$ python -q
>>> import numpy as np
>>> import numpy.linalg as la
>>> np.set_printoptions(precision=4, suppress=True, linewidth=160)
>>> X = np.array([[3, 4, 5], [6, 7, 8], [9, 10, 11], [12, 13, 14], [15, 16, 17]])
>>> # looks like rank 2
>>> M2 = X / np.sqrt((X ** 2).mean(axis=1, keepdims=True))
>>> X - X.mean(axis=1, keepdims=True)
array([[-1.,  0.,  1.],
       [-1.,  0.,  1.],
       [-1.,  0.,  1.],
       [-1.,  0.,  1.],
       [-1.,  0.,  1.]])
>>> la.matrix_rank(X - X.mean(axis=1, keepdims=True))
np.int64(1)
>>> print(M2[1])
[0.8514 0.9933 1.1352]
>>> la.matrix_rank(X, rtol=0.1)
np.int64(1)
>>> la.cond(X) > 100
np.True_
>>> M2 = X / la.norm(X, axis=1, keepdims=True)
>>> gram = M2 @ M2.T
>>> gram[3]
array([0.9904, 0.9986, 0.9998, 1.    , 0.9999])
>>> print(la.lstsq(X[:-1].T, X[-1])[2])
2
>>> np.allclose(X[:-1].T @ la.lstsq(X[:-1].T, X[-1])[0], X[-1])
True
>>> try:
...     la.inv(X)
... except la.LinAlgError as e:
...     print(repr(e))
... 
LinAlgError('Last 2 dimensions of the array must be square')
>>> feats = np.loadtxt("test4.csv", delimiter=",")
>>> feats
array([[ 8.,  3.,  0.,  1.],
       [ 0., -5., -4., -2.],
       [ 0., -4.,  3., -4.],
       [ 0.,  4.,  4., -4.]])
>>> P = np.triu(np.array([[1, 2, 6, 4], [6, 8, 1, 9], [1, 3, 5, 9], [5, 4, 7, 3]]), 1) + np.eye(4)
>>> M2 = P @ feats @ la.inv(P)
>>> print(np.trace(M2), np.trace(feats))
2.0 2.0
>>> M2
array([[   8.,  -31.,    9.,  123.],
       [   0.,   27.,    8., -357.],
       [   0.,   32.,    7., -391.],
       [   0.,    4.,    0.,  -40.]])
>>> np.kron(np.eye(2, dtype=int), feats)
array([[ 8.,  3.,  0.,  1.,  0.,  0.,  0.,  0.],
       [ 0., -5., -4., -2.,  0., -0., -0., -0.],
       [ 0., -4.,  3., -4.,  0., -0.,  0., -0.],
       [ 0.,  4.,  4., -4.,  0.,  0.,  0., -0.],
       [ 0.,  0.,  0.,  0.,  8.,  3.,  0.,  1.],
       [ 0., -0., -0., -0.,  0., -5., -4., -2.],
       [ 0., -0.,  0., -0.,  0., -4.,  3., -4.],
       [ 0.,  0.,  0., -0.,  0.,  4.,  4., -4.]])
>>> print(np.poly(feats))
[   1.   -2.  -47. -172. 1312.]
>>> print(round(float(la.det(feats[::-1])), 4))
1312.0
>>> round(float(la.eigvals(feats).sum().real), 4)
2.0
>>> np.einsum("ij,ji->", feats, feats)
np.float64(98.0)
